>>> import numpy as np
>>> np.set_printoptions(precision=2, suppress=True, linewidth=120, legacy="1.25")
>>> def rnd(a):
...     return np.round(a, 2) + 0
... 
>>> M = np.load("a.npy")
>>> rnd(M)
array([[ 5.5 , -0.56,  0.05,  2.56],
       [-0.3 ,  3.04,  2.26, -1.04],
       [-1.92,  3.38,  3.54, -1.38],
       [ 2.37,  1.9 ,  0.73,  0.1 ],
       [ 1.24,  3.32,  0.44, -1.32],
       [ 3.21,  0.86,  0.93,  1.14],
       [ 4.8 ,  0.79, -0.59,  1.21],
       [ 3.79,  0.57,  0.63,  1.43],
       [-1.7 ,  2.92,  3.79, -0.92],
       [-1.22,  3.2 ,  3.01, -1.2 ],
       [-0.22,  2.38,  2.85, -0.38],
       [ 1.24,  2.46,  1.3 , -0.46],
       [ 2.94,  0.87,  1.18,  1.13],
       [-1.66,  2.67,  3.99, -0.67],
       [ 4.36,  0.55,  0.09,  1.45],
       [ 2.98,  0.6 ,  1.42,  1.4 ],
       [ 4.32,  1.  , -0.32,  1.  ],
       [-0.42,  1.57,  3.84,  0.43]])
>>> U, sigma, VT = np.linalg.svd(M)
>>> evecs = VT[:(sigma > 1e-8).sum()]
>>> rng = np.random.default_rng(64586)
>>> x = M[7] + -1 * M[11] + rng.integers(2) * np.eye(4)[0]
>>> rnd(x)
array([ 3.55, -1.89, -0.67,  1.89])
>>> rnd(np.linalg.norm(x - evecs.T @ evecs @ x))
0.31
>>> Xs = M - M.mean(axis=1)
Traceback (most recent call last):
  File "<python-input-11>", line 1, in <module>
    Xs = M - M.mean(axis=1)
         ~~^~~~~~~~~~~~~~~~
ValueError: operands could not be broadcast together with shapes (18,4) (18,) 
>>> Xs = M - M.mean(axis=0)
>>> U, sigma, VT = np.linalg.svd(Xs, full_matrices=False)
>>> np.abs(VT[0]).argmax()
0
>>> rnd(sigma ** 2 / (sigma ** 2).sum())
array([0.92, 0.08, 0.  , 0.  ])
>>> rnd((sigma ** 2).sum() ** 2 / (sigma ** 4).sum())
1.18
>>> np.searchsorted(np.cumsum(sigma ** 2) / (sigma ** 2).sum(), 0.9) + 1
1
>>> lab = M[:, 2] > np.median(M[:, 2])
>>> r0 = M[lab].mean(axis=0) - M[~lab].mean(axis=0)
>>> lab.astype(int)
array([0, 1, 1, 0, 0, 0, 0, 0, 1, 1, 1, 1, 0, 1, 0, 1, 0, 1])
>>> np.argsort(-np.abs(r0).round(6), kind="stable")
array([0, 2, 1, 3])
>>> rnd(r0)
array([-3.97,  1.43,  2.54, -1.43])
